$ ipython --no-banner

In [1]: import numpy as np

In [2]: from numpy import linalg as LA

In [3]: np.set_printoptions(precision=2, suppress=True, linewidth=200, legacy="1.25")

In [4]: tidy = lambda a: np.round(a, 2) + 0

In [5]: data = np.load("m.npy")

In [6]: print(tidy(data))
[[ 7.46  1.44 -1.17  6.39]
 [ 4.07 -0.83  9.07  0.68]
 [ 4.43  1.87 -6.78  5.56]
 [ 1.86  1.77 -8.77  4.05]
 [-6.16 -1.76  4.42 -6.28]
 [ 5.34  1.84 -5.69  5.98]
 [-4.74  0.66 -8.68 -1.33]
 [ 4.57  1.87 -6.63  5.63]
 [ 4.95  1.86 -6.19  5.81]
 [ 0.03 -1.58  9.49 -2.73]
 [-5.67  0.37 -7.9  -2.31]
 [-0.47 -1.64  9.35 -3.1 ]
 [-5.54  0.41 -8.02 -2.17]
 [ 1.65  1.76 -8.88  3.91]
 [-4.3   0.78 -8.95 -0.89]
 [ 6.44 -0.09  6.95  3.21]
 [ 7.58  1.37 -0.67  6.34]
 [ 7.45  1.44 -1.21  6.4 ]]

In [7]: Xs = data - data.mean(axis=0)

In [8]: V = LA.svd(Xs)[2][:2]

In [9]: M2 = Xs - Xs @ V.T @ V

In [10]: print(tidy(LA.norm(M2) / LA.norm(Xs)))
0.0

In [11]: vec = np.array([4, 1, 1, 4])

In [12]: a = np.maximum(data @ vec, 0)

In [13]: print(tidy(np.tanh(data @ vec)))
[ 1.    1.    1.    1.   -1.    1.   -1.    1.    1.   -0.99 -1.   -1.   -1.    1.   -1.    1.    1.    1.  ]

In [14]: print(np.flatnonzero(a > 1e-9))
[ 0  1  2  3  5  7  8 13 15 16 17]

In [15]: print(tidy(np.maximum(data @ (3 * vec), 0)))
[167.06  81.69 105.11  49.95   0.   124.26   0.   108.06 116.06   0.     0.     0.     0.    45.39   0.   136.34 169.17 166.91]

In [16]: left, s, VT = LA.svd(data)

In [17]: V = VT[:(s > 1e-8).sum()]

In [18]: rng = np.random.default_rng(25)

In [19]: vec = data[5] + -1 * data[3] + rng.integers(2) * np.eye(4)[3]

In [20]: print(tidy(vec))
[3.48 0.07 3.08 2.93]

In [21]: print(LA.matrix_rank(np.vstack([data, vec])))
3

In [22]: print(tidy(LA.norm(vec - V.T @ V @ vec)))
0.76

In [23]: print(np.allclose(V.T @ V @ vec, vec))
False

In [24]: print(tidy(V.T @ V))
[[ 0.62  0.08  0.15  0.46]
 [ 0.08  0.03 -0.13  0.1 ]
 [ 0.15 -0.13  0.93 -0.15]
 [ 0.46  0.1  -0.15  0.42]]

In [25]: Xs = data - data.mean(axis=0)

In [26]: left, s, VT = LA.svd(Xs, full_matrices=False)

In [27]: print(np.searchsorted(np.cumsum(s ** 2) / (s ** 2).sum(), 0.9) + 1)
2

In [28]: print(tidy((s ** 2).sum() ** 2 / (s ** 4).sum()))
1.96

In [29]: print([round(float(x), 2) for x in LA.svd(data, compute_uv=False)[:3]])
[32.65, 27.09, 0.0]

In [30]: print(np.argsort(-LA.norm(data, axis=0).round(6), kind="stable")[:3])
[2 0 3]

In [31]: K = np.load("layer17.npy")

In [32]: print(K)
[[ 0.7  0.1 -1.1 -2.2 -1.1  0.5 -1.1  0.3  0.7  1.  -0.6]
 [ 0.6  1.   1.3 -0.2 -0.6  0.5  1.9  6.   1.5  0.7  1.2]
 [-0.2 -1.1 -0.6 -0.6 -1.2 -1.2  0.7 -1.5 -0.3 -1.2  0.6]
 [ 0.9 -0.4  0.9  2.  -0.5  0.4 -0.9  1.8  1.1  2.   0. ]]

In [33]: print(tidy(np.diff(K, axis=0)))
[[-0.1  0.9  2.4  2.   0.5  0.   3.   5.7  0.8 -0.3  1.8]
 [-0.8 -2.1 -1.9 -0.4 -0.6 -1.7 -1.2 -7.5 -1.8 -1.9 -0.6]
 [ 1.1  0.7  1.5  2.6  0.7  1.6 -1.6  3.3  1.4  3.2 -0.6]]

In [34]: print(tidy(K.mean(axis=0)))
[ 0.5  -0.1   0.12 -0.25 -0.85  0.05  0.15  1.65  0.75  0.62  0.3 ]

In [35]: print(tidy(LA.norm(K)))
9.14

In [36]: print(K.shape)
(4, 11)

In [37]: print(np.count_nonzero(K))
43

In [38]: LA.rank(K)
---------------------------------------------------------------------------
AttributeError                            Traceback (most recent call last)
Cell In[38], line 1
----> 1 LA.rank(K)

AttributeError: module 'numpy.linalg' has no attribute 'rank'

In [39]: np.zeros(4, 11)
---------------------------------------------------------------------------
TypeError                                 Traceback (most recent call last)
Cell In[39], line 1
----> 1 np.zeros(4, 11)

TypeError: Cannot interpret '11' as a data type

In [40]: blk = np.stack([K, -3 * K, K[::-1]])

In [41]: print(LA.matrix_rank(blk.reshape(3, -1)))
2

In [42]: print(tidy(blk.sum(axis=0)))
[[ -0.5  -0.6   3.1   6.4   1.7  -0.6   1.3   1.2  -0.3   0.    1.2]
 [ -1.4  -3.1  -3.2  -0.2   0.   -2.2  -3.1 -13.5  -3.3  -2.6  -1.8]
 [  1.    3.2   2.5   1.    1.8   2.9   0.5   9.    2.1   3.1   0. ]
 [ -1.1   0.9  -2.9  -6.2  -0.1  -0.3   0.7  -3.3  -1.5  -3.   -0.6]]
